% ipython --no-banner

In [1]: import numpy as np

In [2]: np.set_printoptions(suppress=True, linewidth=160)

In [3]: rng = np.random.default_rng(980)

In [4]: W0 = rng.normal(size=(37, 6)) + 10 * np.array([2, 1, -1, 1, 2, 1])

In [5]: W0.round(1)
Out[5]: 
array([[ 19.7,  11. ,  -8.6,   9.3,  19.8,   8.5],
       [ 19.6,   8.6, -10.4,  10.7,  20.6,   9.9],
       [ 18.3,   9.4, -10.3,   9.8,  19.3,  11. ],
       [ 21.2,   8.9, -11.9,   9.7,  20.9,  10.5],
       [ 19.9,   9.8,  -9.9,   9.2,  19.9,   8.7],
       [ 20.9,  10.5, -10.4,  10.3,  23. ,  12.4],
       [ 18.4,  11. ,  -8.9,   8.7,  18.3,   9.7],
       [ 19.2,  10.1,  -8.8,  10. ,  20. ,  10.8],
       [ 20.6,  10.8,  -8.6,  10.6,  22.3,   9.1],
       [ 21. ,  10.8,  -9.5,  10.7,  20.3,   9.5],
       [ 20.3,  11. ,  -9.2,  10.5,  20.7,   9.3],
       [ 20.2,  10.7, -11.5,   9.2,  19.7,   9.7],
       [ 20.4,   8.8,  -9. ,   9.9,  20.3,  11.1],
       [ 21. ,  10.4,  -8.5,  10.8,  20.6,  11.1],
       [ 21.2,  11. , -10.2,  11. ,  20.7,   8. ],
       [ 20. ,   8.4, -12.8,  10.1,  19.6,   8.8],
       [ 19.7,  10.2, -10.4,  10.4,  20.2,  10. ],
       [ 19.1,  10.3, -10.4,  10. ,  19. ,   9.3],
       [ 19.6,   8.5, -10. ,  11.2,  20.9,  11.2],
       [ 18.9,  10. ,  -9. ,   9.8,  20.7,   7.9],
       [ 20.7,   9.9, -10.5,   8.9,  21. ,   9.2],
       [ 19.3,  11. ,  -9.3,   8.9,  21.3,   9.4],
       [ 21.3,  10.3,  -9.5,  10.5,  21.3,  11.5],
       [ 20. ,  10.6, -10.1,   9.1,  18.3,   8.1],
       [ 20.3,  10.5, -11.8,  10.2,  19.4,  10.6],
       [ 20.2,   8.9,  -8. ,   8.9,  19.5,   9.9],
       [ 21.5,   9.3,  -9.8,   8.4,  21.3,   9.1],
       [ 19.3,  10.4, -10.2,   9.4,  21.5,  10.9],
       [ 21. ,  11.1, -10.7,  10.4,  19.5,   8.5],
       [ 21. ,  11. , -10.3,   9. ,  20.2,   9.7],
       [ 18.9,  11.6, -10.4,  10.9,  20.4,  10.8],
       [ 21.2,  10.8, -12.6,  10.2,  22.2,   8.1],
       [ 20.7,  10.2, -10.3,  11.2,  19. ,   9.9],
       [ 20.1,  10.9, -11.7,   9.9,  19. ,  10. ],
       [ 19.1,  10. ,  -9.1,  11.1,  18.6,   7.9],
       [ 20.5,  10.3,  -9.5,   9.8,  21.6,   9.6],
       [ 20.8,   9.3, -10.5,  11. ,  20.8,  10.1]])

In [6]: C = W0[[27, 6]].astype(float)

In [7]: for _ in range(7):
   ...:     lab = np.linalg.norm(W0[:, None] - C, axis=-1).argmin(axis=1)
   ...:     C = np.array([W0[lab == j].mean(axis=0) for j in range(2)])
   ...: 

In [8]: lab
Out[8]: array([1, 0, 0, 0, 1, 0, 1, 0, 0, 0, 0, 0, 0, 0, 0, 0, 0, 1, 0, 1, 0, 0, 0, 1, 0, 1, 0, 0, 0, 0, 0, 0, 0, 0, 1, 0, 0])

In [9]: np.abs(C[1] - C[0]).argmax()
Out[9]: np.int64(4)

In [10]: C.round(1)
Out[10]: 
array([[ 20.3,  10.2, -10.3,  10.1,  20.6,  10. ],
       [ 19.4,  10.2,  -9.3,   9.5,  19.3,   8.7]])

In [11]: np.round(C[1] - C[0], 1) + 0
Out[11]: array([-0.9,  0. ,  1. , -0.6, -1.3, -1.2])

In [12]: Y = C / np.sqrt((C ** 2).mean(axis=1, keepdims=True))

In [13]: np.round(np.linalg.norm(Y, axis=1), 1)
Out[13]: array([2.4, 2.4])

In [14]: np.linalg.matrix_rank(Y) == np.linalg.matrix_rank(C)
Out[14]: np.True_
